$ ipython --no-banner

In [1]: import numpy as np

In [2]: np.set_printoptions(precision=3, suppress=True, linewidth=160, floatmode="fixed")

In [3]: def rnd(a):
   ...:     return np.round(a, 3) + 0
   ...: 

In [4]: X = np.loadtxt("out9.csv", delimiter=",")

In [5]: rnd(X)
Out[5]: 
array([[-2.881,  2.393,  0.151, -2.607, -1.426, -1.436, -0.249],
       [ 2.258, -2.809,  0.721,  0.363,  2.798,  1.685, -0.832],
       [-0.843,  2.202, -1.307,  1.940, -3.120, -1.321,  1.579],
       [-2.575,  2.790, -0.451, -1.158, -2.447, -1.674,  0.494],
       [-2.305,  2.813, -0.688, -0.469, -2.758, -1.688,  0.789],
       [ 2.810, -2.621,  0.110,  2.027,  1.907,  1.572, -0.072],
       [-0.209, -1.420,  1.445, -3.057,  2.765,  0.852, -1.771],
       [ 2.863, -2.495, -0.045,  2.381,  1.628,  1.497,  0.119],
       [ 0.420, -1.913,  1.386, -2.437,  3.024,  1.148, -1.685],
       [ 1.122, -2.370,  1.236, -1.574,  3.145,  1.422, -1.486],
       [-1.151, -0.533,  1.401, -3.722,  2.111,  0.320, -1.737]])

In [6]: def softmax(z):
   ...:     e = np.exp(z - z.max(axis=-1, keepdims=True))
   ...:     return e / e.sum(axis=-1, keepdims=True)
   ...: 

In [7]: rnd(softmax(10 * X[3]))
Out[7]: array([0.000, 1.000, 0.000, 0.000, 0.000, 0.000, 0.000])

In [8]: rnd(softmax(X[3]))
Out[8]: array([0.004, 0.847, 0.033, 0.016, 0.005, 0.010, 0.085])

In [9]: rnd(softmax(X[3] + -1))
Out[9]: array([0.004, 0.847, 0.033, 0.016, 0.005, 0.010, 0.085])

In [10]: S = X @ X.T / np.sqrt(7)

In [11]: softmax(S).round(6).argmax(axis=1)
Out[11]: array([ 0,  1,  2,  3,  4,  5,  6,  7,  8,  9, 10])

In [12]: arr = np.loadtxt("m.csv", delimiter=",")

In [13]: rnd(arr)
Out[13]: 
array([[0.444, 0.000, 0.222, 0.111, 0.222],
       [0.125, 0.375, 0.250, 0.000, 0.250],
       [0.200, 0.100, 0.100, 0.300, 0.300],
       [0.000, 0.125, 0.250, 0.250, 0.375],
       [0.200, 0.100, 0.300, 0.000, 0.400]])

In [14]: rnd(arr.sum(axis=1))
Out[14]: array([1.000, 1.000, 1.000, 1.000, 1.000])

In [15]: p = np.eye(5)[1]

In [16]: for _ in range(4):
    ...:     p = p @ arr
    ...:     print(p.round(3))
    ...: 
[0.125 0.375 0.250 0.000 0.250]
[0.202 0.191 0.222 0.089 0.297]
[0.217 0.134 0.226 0.111 0.311]
[0.221 0.118 0.226 0.120 0.316]

In [17]: O, vecs = np.linalg.qr(arr[:, :4])[0], np.linalg.qr(arr[:, 4:])[0]

In [18]: s = np.linalg.svd(O.T @ vecs, compute_uv=False)

In [19]: print((s > 0.9).sum())
1

In [20]: rnd(np.linalg.norm(O @ O.T - vecs @ vecs.T, 2))
Out[20]: np.float64(1.0)

In [21]: rnd(np.degrees(np.arccos(s.clip(0, 1))))
Out[21]: array([9.090])

In [22]: other = arr / np.sqrt((arr ** 2).mean(axis=1, keepdims=True))

In [23]: rnd(other[2])
Out[23]: array([0.913, 0.456, 0.456, 1.369, 1.369])

In [24]: u = np.array([1, 2, 2, 3, 2])

In [25]: other = arr + np.outer(u, np.eye(5)[2])

In [26]: rnd(other)
Out[26]: 
array([[0.444, 0.000, 1.222, 0.111, 0.222],
       [0.125, 0.375, 2.250, 0.000, 0.250],
       [0.200, 0.100, 2.100, 0.300, 0.300],
       [0.000, 0.125, 3.250, 0.250, 0.375],
       [0.200, 0.100, 2.300, 0.000, 0.400]])

In [27]: np.linalg.matrix_rank(np.linalg.inv(other) - np.linalg.inv(arr), tol=1e-8)
Out[27]: np.int64(1)

In [28]: A = np.loadtxt("layer15.csv", delimiter=",")

In [29]: A
Out[29]: 
array([[  1.000,  -4.000,  16.000, -64.000],
       [  1.000,  -3.000,   9.000, -27.000],
       [  1.000,  -2.000,   4.000,  -8.000],
       [  1.000,  -1.000,   1.000,  -1.000],
       [  1.000,   0.000,   0.000,   0.000],
       [  1.000,   1.000,   1.000,   1.000],
       [  1.000,   2.000,   4.000,   8.000],
       [  1.000,   3.000,   9.000,  27.000]])

In [30]: rnd(np.linalg.norm(A) ** 2 / np.linalg.norm(A, 2) ** 2)
Out[30]: np.float64(1.046)

In [31]: print(A[1] @ A[6])
-185.0

In [32]: rng = np.random.default_rng(910600)

In [33]: idx = rng.permutation(4)

In [34]: other = A[:, idx] * rng.choice([-1, 1], 4)

In [35]: other
Out[35]: 
array([[  4.000, -64.000,  -1.000,  16.000],
       [  3.000, -27.000,  -1.000,   9.000],
       [  2.000,  -8.000,  -1.000,   4.000],
       [  1.000,  -1.000,  -1.000,   1.000],
       [ -0.000,   0.000,  -1.000,   0.000],
       [ -1.000,   1.000,  -1.000,   1.000],
       [ -2.000,   8.000,  -1.000,   4.000],
       [ -3.000,  27.000,  -1.000,   9.000]])

In [36]: left, _, Vt = np.linalg.svd(A.T @ other)

In [37]: rnd(np.linalg.lstsq(A, other)[0])
Out[37]: 
array([[ 0.000,  0.000, -1.000,  0.000],
       [-1.000,  0.000,  0.000,  0.000],
       [ 0.000,  0.000,  0.000,  1.000],
       [ 0.000,  1.000,  0.000,  0.000]])

In [38]: other = A / np.sqrt((A ** 2).mean(axis=1, keepdims=True))

In [39]: A - A.mean(axis=1, keepdims=True)
Out[39]: 
array([[ 13.750,   8.750,  28.750, -51.250],
       [  6.000,   2.000,  14.000, -22.000],
       [  2.250,  -0.750,   5.250,  -6.750],
       [  1.000,  -1.000,   1.000,  -1.000],
       [  0.750,  -0.250,  -0.250,  -0.250],
       [  0.000,   0.000,   0.000,   0.000],
       [ -2.750,  -1.750,   0.250,   4.250],
       [ -9.000,  -7.000,  -1.000,  17.000]])

In [40]: np.linalg.matrix_rank(other) == np.linalg.matrix_rank(A)
Out[40]: np.True_

In [41]: x0 = np.array([1, 1, -3, -3])

In [42]: a = np.maximum(A @ x0, 0)

In [43]: np.maximum(A @ x0, 0) - np.maximum(-A @ x0, 0)
Out[43]: array([ 141.000,   52.000,   11.000,    0.000,    1.000,   -4.000,  -33.000, -104.000])

In [44]: np.flatnonzero(a > 1e-9)
Out[44]: array([0, 1, 2, 4])

In [45]: a
Out[45]: array([141.000,  52.000,  11.000,   0.000,   1.000,   0.000,   0.000,   0.000])

In [46]: print(np.maximum(A @ (3 * x0), 0))
[423.000 156.000  33.000   0.000   3.000   0.000   0.000   0.000]

In [47]: W0 = np.loadtxt("test9.csv", delimiter=",")

In [48]: W0
Out[48]: 
array([[ 5.000, -4.000, -5.000,  4.000,  0.000, -1.000, -5.000, -2.000,  3.000,  7.000],
       [-2.000,  4.000, -4.000,  1.000,  4.000, -5.000,  2.000, -3.000,  4.000, -1.000],
       [-2.000,  0.000,  4.000, -5.000,  2.000, -4.000, -3.000,  5.000, -3.000,  2.000],
       [-1.000,  4.000,  0.000,  1.000,  3.000,  1.000,  5.000,  4.000,  5.000,  8.000],
       [ 0.000,  1.000, -5.000,  2.000, -2.000, -4.000,  5.000,  0.000, -2.000,  9.000],
       [ 1.000,  5.000,  0.000,  1.000,  0.000, -2.000,  1.000,  2.000, -1.000, -3.000],
       [ 0.000,  4.000,  5.000, -3.000, -2.000,  4.000,  1.000,  2.000,  5.000, -3.000],
       [-5.000, -3.000,  1.000, -1.000, -2.000,  5.000,  2.000, -4.000, -4.000,  6.000],
       [-1.000,  0.000,  1.000,  5.000,  2.000, -4.000, -4.000, -3.000,  4.000, -6.000],
       [ 0.000,  0.000,  0.000,  0.000,  0.000,  0.000,  0.000,  0.000,  0.000,  3.000]])

In [49]: idx = rng.permutation(5)

In [50]: other = arr[:, idx] * rng.choice([-1, 1], 5)

In [51]: rnd(other)
Out[51]: 
array([[ 0.000, -0.444,  0.111, -0.222, -0.222],
       [ 0.375, -0.125,  0.000, -0.250, -0.250],
       [ 0.100, -0.200,  0.300, -0.300, -0.100],
       [ 0.125,  0.000,  0.250, -0.375, -0.250],
       [ 0.100, -0.200,  0.000, -0.400, -0.300]])

In [52]: left, _, Vt = np.linalg.svd(arr.T @ other)

In [53]: rnd(left @ Vt)
Out[53]: 
array([[ 0.000, -1.000,  0.000,  0.000,  0.000],
       [ 1.000,  0.000,  0.000,  0.000,  0.000],
       [ 0.000,  0.000,  0.000,  0.000, -1.000],
       [ 0.000,  0.000,  1.000,  0.000,  0.000],
       [ 0.000,  0.000,  0.000, -1.000,  0.000]])

In [54]: rnd(np.linalg.lstsq(arr, other)[0])
Out[54]: 
array([[ 0.000, -1.000,  0.000,  0.000,  0.000],
       [ 1.000,  0.000,  0.000,  0.000,  0.000],
       [ 0.000,  0.000,  0.000,  0.000, -1.000],
       [ 0.000,  0.000,  1.000,  0.000,  0.000],
       [ 0.000,  0.000,  0.000, -1.000,  0.000]])

In [55]: m1 = np.loadtxt("block6.csv", delimiter=",")

In [56]: m1
Out[56]: 
array([[ 5.000,  6.000,  4.000,  9.000,  0.000,  4.000,  6.000,  3.000,  4.000,  9.000,  2.000],
       [ 6.000,  9.000,  7.000, 15.000,  2.000,  5.000,  9.000,  7.000,  6.000, 13.000,  4.000],
       [ 4.000,  7.000,  6.000, 12.000,  2.000,  3.000,  6.000,  7.000,  4.000, 10.000,  3.000],
       [ 9.000, 15.000, 12.000, 27.000,  6.000,  9.000, 18.000, 12.000, 12.000, 21.000,  9.000],
       [ 0.000,  2.000,  2.000,  6.000,  4.000,  2.000,  6.000,  2.000,  4.000,  2.000,  4.000],
       [ 4.000,  5.000,  3.000,  9.000,  2.000,  5.000,  9.000,  1.000,  6.000,  7.000,  4.000],
       [ 6.000,  9.000,  6.000, 18.000,  6.000,  9.000, 18.000,  3.000, 12.000, 12.000,  9.000],
       [ 3.000,  7.000,  7.000, 12.000,  2.000,  1.000,  3.000, 10.000,  2.000, 10.000,  2.000],
       [ 4.000,  6.000,  4.000, 12.000,  4.000,  6.000, 12.000,  2.000,  8.000,  8.000,  6.000],
       [ 9.000, 13.000, 10.000, 21.000,  2.000,  7.000, 12.000, 10.000,  8.000, 19.000,  5.000],
       [ 2.000,  4.000,  3.000,  9.000,  4.000,  4.000,  9.000,  2.000,  6.000,  5.000,  5.000]])

In [57]: rk = np.linalg.matrix_rank(m1)

In [58]: rk
Out[58]: np.int64(3)

In [59]: ns = np.linalg.svd(m1)[2][rk:].T

In [60]: [int(np.linalg.matrix_rank(np.delete(m1, i, axis=0))) for i in range(11)]
Out[60]: [3, 3, 3, 3, 3, 3, 3, 3, 3, 3, 3]

In [61]: ns.shape
Out[61]: (11, 8)

In [62]: np.allclose(m1 @ ns, 0)
Out[62]: True

In [63]: w, vecs = np.linalg.eigh(m1)

In [64]: x0 = np.array([-4, 3, 5, -1, 1, 5, 3, 3, -3, -4, -5])

In [65]: np.abs(m1).sum(axis=1).max(), rnd(np.abs(w).max())
Out[65]: (np.float64(150.0), np.float64(91.117))

In [66]: rnd(vecs * np.abs(w) @ vecs.T)
Out[66]: 
array([[ 5.000,  6.000,  4.000,  9.000,  0.000,  4.000,  6.000,  3.000,  4.000,  9.000,  2.000],
       [ 6.000,  9.000,  7.000, 15.000,  2.000,  5.000,  9.000,  7.000,  6.000, 13.000,  4.000],
       [ 4.000,  7.000,  6.000, 12.000,  2.000,  3.000,  6.000,  7.000,  4.000, 10.000,  3.000],
       [ 9.000, 15.000, 12.000, 27.000,  6.000,  9.000, 18.000, 12.000, 12.000, 21.000,  9.000],
       [ 0.000,  2.000,  2.000,  6.000,  4.000,  2.000,  6.000,  2.000,  4.000,  2.000,  4.000],
       [ 4.000,  5.000,  3.000,  9.000,  2.000,  5.000,  9.000,  1.000,  6.000,  7.000,  4.000],
       [ 6.000,  9.000,  6.000, 18.000,  6.000,  9.000, 18.000,  3.000, 12.000, 12.000,  9.000],
       [ 3.000,  7.000,  7.000, 12.000,  2.000,  1.000,  3.000, 10.000,  2.000, 10.000,  2.000],
       [ 4.000,  6.000,  4.000, 12.000,  4.000,  6.000, 12.000,  2.000,  8.000,  8.000,  6.000],
       [ 9.000, 13.000, 10.000, 21.000,  2.000,  7.000, 12.000, 10.000,  8.000, 19.000,  5.000],
       [ 2.000,  4.000,  3.000,  9.000,  4.000,  4.000,  9.000,  2.000,  6.000,  5.000,  5.000]])

In [67]: np.linalg.lstsq(m1[:-1].T, m1[-1])[2]
Out[67]: np.int32(3)

In [68]: rnd(np.trace(np.linalg.pinv(m1) @ m1))
Out[68]: np.float64(3.0)

In [69]: np.unique(m1.round(6), axis=0).shape
Out[69]: (11, 11)

In [70]: np.allclose(m1[:-1].T @ np.linalg.lstsq(m1[:-1].T, m1[-1])[0], m1[-1])
Out[70]: True

In [71]: other = m1 / np.linalg.norm(m1, axis=1, keepdims=True)

In [72]: gram = other @ other.T

In [73]: rnd(gram[8])
Out[73]: array([0.927, 0.933, 0.901, 0.959, 0.944, 0.994, 1.000, 0.774, 1.000, 0.920, 0.994])

In [74]: rnd(np.linalg.norm(other, axis=1))
Out[74]: array([1.000, 1.000, 1.000, 1.000, 1.000, 1.000, 1.000, 1.000, 1.000, 1.000, 1.000])

In [75]: data = np.load("sample15.npy")

In [76]: print(data)
[[ 2  1  3  0  3 -2  2]
 [ 3  3  3 -1  2  0 -1]
 [ 1  1 -2 -2  0  0 -1]
 [ 0 -3  1  3  2 -2  1]
 [ 0  0  2 -3 -1  3  2]
 [ 3  2  3 -2  0  2  3]
 [ 1  0 -2  2 -3 -3 -3]
 [-3  1 -2 -3  1 -2 -3]
 [ 1  1  0  3 -3 -1  1]
 [ 8  7  9 -2  7 -2  0]]

In [77]: idx = rng.permutation(7)

In [78]: other = data[:, idx] * rng.choice([-1, 1], 7)

In [79]: other
Out[79]: 
array([[ 1,  2, -3, -2,  2, -3,  0],
       [ 3,  0, -2, -3, -1, -3,  1],
       [ 1,  0,  0, -1, -1,  2,  2],
       [-3,  2, -2,  0,  1, -1, -3],
       [ 0, -3,  1,  0,  2, -2,  3],
       [ 2, -2,  0, -3,  3, -3,  2],
       [ 0,  3,  3, -1, -3,  2, -2],
       [ 1,  2, -1,  3, -3,  2,  3],
       [ 1,  1,  3, -1,  1,  0, -3],
       [ 7,  2, -7, -8,  0, -9,  2]])

In [80]: left, _, Vt = np.linalg.svd(data.T @ other)

In [81]: idx
Out[81]: array([1, 5, 4, 0, 6, 2, 3])

In [82]: rnd(np.linalg.lstsq(data, other)[0])
Out[82]: 
array([[ 0.000,  0.000,  0.000, -1.000,  0.000,  0.000,  0.000],
       [ 1.000,  0.000,  0.000,  0.000,  0.000,  0.000,  0.000],
       [ 0.000,  0.000,  0.000,  0.000,  0.000, -1.000,  0.000],
       [ 0.000,  0.000,  0.000,  0.000,  0.000,  0.000, -1.000],
       [ 0.000,  0.000, -1.000,  0.000,  0.000,  0.000,  0.000],
       [ 0.000, -1.000,  0.000,  0.000,  0.000,  0.000,  0.000],
       [ 0.000,  0.000,  0.000,  0.000,  1.000,  0.000,  0.000]])
